$ python3 -q
>>> import numpy as np
>>> np.set_printoptions(precision=2, suppress=True, linewidth=140, sign=" ")
>>> feats = np.load("x.npy")
>>> feats
array([[-3.51, -2.36, -1.26],
       [-2.73, -1.31, -1.76],
       [-3.22, -3.73, -0.34],
       [-3.78, -3.01, -1.79],
       [-2.77,  1.9 , -4.1 ],
       [-3.51, -6.86,  1.1 ],
       [-3.21,  0.54, -2.93],
       [-1.46, -2.15,  0.38],
       [-2.87,  0.48, -2.91],
       [-3.32, -5.31,  0.95],
       [-4.34, -1.96, -3.17],
       [-1.36,  3.65, -3.76],
       [-1.01, -1.97,  0.53]])
>>> z = feats[:, 2] > np.median(feats[:, 2])
>>> u = feats[z].mean(axis=0) - feats[~z].mean(axis=0)
>>> u
array([ 0.34, -3.77,  3.14])
>>> z.astype(int)
array([ 1,  0,  1,  0,  0,  1,  0,  1,  0,  1,  0,  0,  1])
>>> np.argsort(-np.abs(u).round(6), kind="stable")
array([ 1,  2,  0])
>>> Y = np.c_[feats[:, :2] @ np.array([[0, 1], [1, 1]]), np.array([-2, 1, -2, 1, -2, 0, 1, -2, 0, 1, 0, -3, 0])]
>>> Y
array([[ -2.36,  -5.87,  -2.  ],
       [ -1.31,  -4.04,   1.  ],
       [ -3.73,  -6.95,  -2.  ],
       [ -3.01,  -6.79,   1.  ],
       [  1.9 ,  -0.87,  -2.  ],
       [ -6.86, -10.37,   0.  ],
       [  0.54,  -2.67,   1.  ],
       [ -2.15,  -3.61,  -2.  ],
       [  0.48,  -2.39,   0.  ],
       [ -5.31,  -8.63,   1.  ],
       [ -1.96,  -6.3 ,   0.  ],
       [  3.65,   2.29,  -3.  ],
       [ -1.97,  -2.98,   0.  ]])
>>> np.linalg.matrix_rank(Y)
np.int64(3)
>>> np.linalg.norm(np.linalg.qr(feats)[0].T @ Y, axis=0) ** 2 / ((Y ** 2).sum(axis=0) + 1e-12)
array([ 1.  ,  1.  ,  0.17])
>>> np.linalg.matrix_rank(np.c_[feats, Y])
np.int64(4)
>>> np.round(np.linalg.norm(Y - feats @ np.linalg.lstsq(feats, Y)[0], axis=0), 2) + 0
array([ 0.  ,  0.  ,  4.91])
>>> arr = np.load("a.npy")
>>> arr
array([[ 0.71,  0.  ,  0.71],
       [ 0.  ,  1.  ,  0.  ],
       [-0.71,  0.  ,  0.71]])
>>> # orthonormal columns
>>> u = np.array([5, 3, 2])
>>> np.polyval(u, arr[0])
array([ 6.62,  2.  ,  6.62])
>>> np.correlate(arr[0], arr[2], "full")
array([ 0.5,  0. ,  0. ,  0. , -0.5])
>>> np.convolve(arr[0], u)
array([ 3.54,  2.12,  4.95,  2.12,  1.41])
>>> np.array([np.convolve(row, u, "same") for row in arr])
array([[ 2.12,  4.95,  2.12],
       [ 5.  ,  3.  ,  2.  ],
       [-2.12,  2.12,  2.12]])
>>> U, sigma, Vt = np.linalg.svd(arr, full_matrices=False)
>>> sigma / sigma[0]
array([ 1.,  1.,  1.])
>>> np.round(U.T @ arr @ Vt.T, 2) + 0
array([[ 1.,  0.,  0.],
       [ 0.,  1.,  0.],
       [ 0.,  0.,  1.]])
>>> sigma
array([ 1.,  1.,  1.])
>>> U.shape, sigma.shape, Vt.shape
((3, 3), (3,), (3, 3))
>>> np.cumsum(sigma ** 2) / np.sum(sigma ** 2)
array([ 0.33,  0.67,  1.  ])
>>> np.round(U.T @ U, 2) + 0
array([[ 1.,  0.,  0.],
       [ 0.,  1.,  0.],
       [ 0.,  0.,  1.]])
>>> np.allclose(U * sigma @ Vt, arr)
True
>>> round(np.linalg.det(arr), 2)
np.float64(1.0)
>>> np.round(np.abs(np.linalg.eigvals(arr)).max(), 2)
np.float64(1.0)
>>> np.allclose(arr @ arr.T, arr.T @ arr)
True
>>> (arr - arr.T) / 2
array([[ 0.  ,  0.  ,  0.71],
       [ 0.  ,  0.  ,  0.  ],
       [-0.71,  0.  ,  0.  ]])
>>> np.round(np.trace(arr), 2)
np.float64(2.41)
>>> vec = np.array([-3, -2, -3])
>>> np.round(np.linalg.det(arr), 2)
np.float64(1.0)
>>> np.sort(np.abs(np.degrees(np.angle(np.linalg.eigvals(arr)))))
array([  0.,  45.,  45.])
>>> np.round(np.linalg.norm(vec), 2), round(float(np.linalg.norm(arr @ vec)), 2)
(np.float64(4.69), 4.69)
>>> arr.T @ (arr @ vec)
array([-3., -2., -3.])
>>> proj = np.triu(np.array([[-2, 1, -1], [-2, 2, 2], [1, 1, 1]]), 1) + np.eye(3)
>>> Y = proj @ arr @ np.linalg.inv(proj)
>>> round(float(np.linalg.det(Y)), 2)
1.0
>>> Y
array([[ 1.41, -0.41,  2.24],
       [-1.41,  2.41, -4.83],
       [-0.71,  0.71, -1.41]])
>>> round(np.trace(Y), 2), np.round(np.trace(arr), 2)
(np.float64(2.41), np.float64(2.41))
>>> K = np.load("mat.npy")
>>> K
array([[ 2.39, -0.63, -0.46],
       [-5.  ,  0.07,  0.34],
       [ 5.21, -0.26, -0.74],
       [ 6.55, -0.14, -1.23],
       [-4.63,  0.05,  1.  ],
       [-6.38,  0.38,  0.95],
       [-4.71,  0.66,  1.24],
       [ 4.39,  0.21, -1.13],
       [-4.39,  0.1 ,  1.18],
       [ 0.23, -0.38, -0.48],
       [-6.64,  0.25,  1.46],
       [ 3.78, -0.28, -1.05],
       [-0.07,  0.19,  0.3 ],
       [-4.17,  0.24,  0.58],
       [ 6.19, -0.6 , -1.15],
       [ 6.84, -0.69, -1.35],
       [-6.24,  0.13,  0.72],
       [-0.13,  0.13, -0.38],
       [-2.77, -0.04,  0.3 ],
       [ 4.77, -0.38, -1.3 ],
       [ 2.18, -0.27, -0.18]])
>>> vec = np.array([3, 3, 2])
>>> y = K @ vec
>>> np.linalg.lstsq(K, y)[0]
array([ 3.,  3.,  2.])
>>> np.round(np.linalg.pinv(K) @ K, 2) + 0
array([[ 1.,  0.,  0.],
       [ 0.,  1.,  0.],
       [ 0.,  0.,  1.]])
>>> rng = np.random.default_rng(14)
>>> y = y + 0.02 * rng.normal(size=21)
>>> y
array([  4.37, -14.13,  13.34,  16.71, -11.75, -16.08,  -9.67,  11.55, -10.49,  -1.43, -16.2 ,   8.38,   0.97, -10.58,  14.47,  15.75,
       -16.9 ,  -0.75,  -7.87,  10.56,   5.4 ])
>>> c, *_ = np.linalg.lstsq(K, y)
>>> c
array([ 3.  ,  2.99,  2.02])
>>> round(float(np.linalg.norm(y - K @ c)), 2)
0.11
>>> c.round()
array([ 3.,  3.,  2.])
>>> [round(float(np.linalg.norm(np.linalg.solve(K.T @ K + lam * np.eye(3), K.T @ y))), 2) for lam in (0, 1, 10, 100)]
[4.7, 3.54, 2.45, 2.0]
